>>> import numpy as np
>>> from numpy import linalg as LA
>>> np.set_printoptions(precision=2, suppress=True, linewidth=100)
>>> rd = lambda a: np.round(a, 2) + 0
>>> arr = np.load("a.npy")
>>> arr
array([[ 2.49, -1.04, -4.21],
       [ 0.52, -0.35, -4.96],
       [ 4.63, -1.7 , -0.8 ],
       [-3.2 ,  3.3 , -1.97],
       [-0.19, -4.03,  2.95],
       [-2.27, -2.35,  3.79],
       [-2.11,  1.47, -4.29],
       [ 0.65, -3.36, -3.64],
       [ 2.96, -1.27,  3.82],
       [-0.41, -4.58, -1.97],
       [-1.44, -4.1 ,  2.48],
       [ 3.05,  3.59, -1.66],
       [ 2.07,  2.  ,  4.09],
       [-1.01,  2.81, -4.01],
       [-1.64, -4.65, -0.81],
       [ 2.87,  3.4 ,  2.28],
       [-5.  ,  0.22,  0.04],
       [-1.89,  2.09,  4.13],
       [-4.02,  2.62,  1.41],
       [ 2.35,  4.11,  1.6 ],
       [ 0.73,  0.12,  4.95],
       [-2.14,  0.27,  4.51],
       [ 3.86, -0.64,  3.11],
       [-3.88, -0.22, -3.15],
       [ 1.99,  3.77,  2.61],
       [-3.9 ,  1.97,  2.43],
       [ 0.8 , -1.3 , -4.76],
       [ 2.12,  4.33, -1.3 ],
       [-0.99, -3.42, -3.51],
       [ 1.64, -4.19,  2.18],
       [-2.73, -2.84,  3.07],
       [ 1.45, -4.1 , -2.47],
       [-1.86, -0.8 ,  4.57],
       [ 0.03, -4.05, -2.94],
       [ 3.86,  2.78,  1.55],
       [-2.47, -2.15,  3.77],
       [ 3.98, -2.96, -0.64],
       [-1.14, -2.23,  4.33],
       [ 1.69, -0.47,  4.68],
       [-1.75, -4.53, -1.2 ],
       [-0.75,  1.66,  4.66],
       [-0.82,  2.2 , -4.41],
       [-2.08, -4.53,  0.37],
       [ 1.29, -4.8 ,  0.55],
       [-1.6 ,  4.62,  1.04],
       [-2.94, -2.42,  3.24],
       [-2.79,  2.28,  3.46]])
>>> other = arr / np.sqrt((arr ** 2).mean(axis=1, keepdims=True))
>>> rd(other[8])
array([ 1.03, -0.44,  1.32])
>>> lab = arr[:, 2] > np.median(arr[:, 2])
>>> u = arr[lab].mean(axis=0) - arr[~lab].mean(axis=0)
>>> np.argsort(-np.abs(u).round(6), kind="stable")
array([2, 1, 0])
>>> np.unravel_index(np.abs(arr).argmax(), arr.shape)
(np.int64(16), np.int64(0))
>>> arr[47]
Traceback (most recent call last):
  File "<python-input-12>", line 1, in <module>
    arr[47]
    ~~~^^^^
IndexError: index 47 is out of bounds for axis 0 with size 47
>>> LA.matrix_rank(arr)
np.int64(3)
>>> print(rd(LA.norm(arr)))
34.28
